$ python3 -q
>>> import numpy as np
>>> np.set_printoptions(precision=2, suppress=True, linewidth=120)
>>> W0 = np.load("m.npy")
>>> print(W0)
[[0.4  0.1  0.2  0.3 ]
 [0.27 0.36 0.09 0.27]
 [0.14 0.29 0.43 0.14]
 [0.17 0.17 0.17 0.5 ]]
>>> # rows sum to 1
>>> print(W0 @ np.ones(4))
[1. 1. 1. 1.]
>>> print(W0.sum(axis=1))
[1. 1. 1. 1.]
>>> p = np.eye(4)[2]
>>> for _ in range(3):
...     p = p @ W0
...     print(p.round(2))
... 
[0.14 0.29 0.43 0.14]
[0.22 0.26 0.26 0.25]
[0.24 0.24 0.22 0.3 ]
>>> A2 = np.array([[2, 1], [3, 3]])
>>> C = np.kron(A2, W0)
>>> print(round(float(np.linalg.norm(C, 2)), 2), np.round(np.linalg.norm(A2, 2) * np.linalg.norm(W0, 2), 2))
4.8 4.8
>>> print(round(float(np.linalg.eigvals(W0).sum().real), 2))
1.69
>>> print(np.round(np.einsum("ij,ji->", W0, W0), 2))
1.13
>>> print(np.kron(np.eye(2, dtype=int), W0))
[[0.4  0.1  0.2  0.3  0.   0.   0.   0.  ]
 [0.27 0.36 0.09 0.27 0.   0.   0.   0.  ]
 [0.14 0.29 0.43 0.14 0.   0.   0.   0.  ]
 [0.17 0.17 0.17 0.5  0.   0.   0.   0.  ]
 [0.   0.   0.   0.   0.4  0.1  0.2  0.3 ]
 [0.   0.   0.   0.   0.27 0.36 0.09 0.27]
 [0.   0.   0.   0.   0.14 0.29 0.43 0.14]
 [0.   0.   0.   0.   0.17 0.17 0.17 0.5 ]]
>>> print(np.round(np.linalg.det(W0.T), 2))
0.02
>>> hat = np.triu(np.array([[3, 2, 4, 9], [5, 4, 1, 0], [2, 5, 3, 1], [0, 6, 8, 4]]), 1) + np.eye(4)
>>> A2 = hat @ W0 @ np.linalg.inv(hat)
>>> print(round(float(np.trace(A2)), 2), np.round(np.trace(W0), 2))
1.69 1.69
>>> print(np.poly(A2))
[ 1.   -1.69  0.87 -0.19  0.02]
>>> print(np.linalg.matrix_rank(A2))
4
>>> print(hat @ W0 - W0 @ hat)
[[ 2.62  2.57  1.7   1.82]
 [ 0.14 -0.26 -1.03 -2.4 ]
 [ 0.17 -0.12 -0.69 -1.21]
 [ 0.   -0.33 -0.83 -1.67]]
>>> J = np.loadtxt("case1.csv", delimiter=",")
>>> print(J)
[[ 2.05  0.08  5.94]
 [ 2.1   0.06  6.01]
 [ 2.   -0.03  5.95]
 [ 2.06 -0.06  5.94]
 [ 2.01 -0.01  5.99]
 [ 2.05 -0.05  5.98]
 [ 1.99 -0.04  6.02]
 [ 2.06  0.09  6.05]
 [ 6.01  7.92  2.98]
 [ 5.91  7.93  2.9 ]
 [ 5.97  8.    3.04]
 [ 6.02  7.99  3.06]
 [ 6.02  7.92  3.01]
 [ 6.03  8.02  2.95]
 [ 6.02  8.09  3.02]
 [ 5.98  7.98  3.01]]
>>> x = np.array([1, -3, -2])
>>> print(np.sign((J @ x).round(6)))
[-1. -1. -1. -1. -1. -1. -1. -1. -1. -1. -1. -1. -1. -1. -1. -1.]
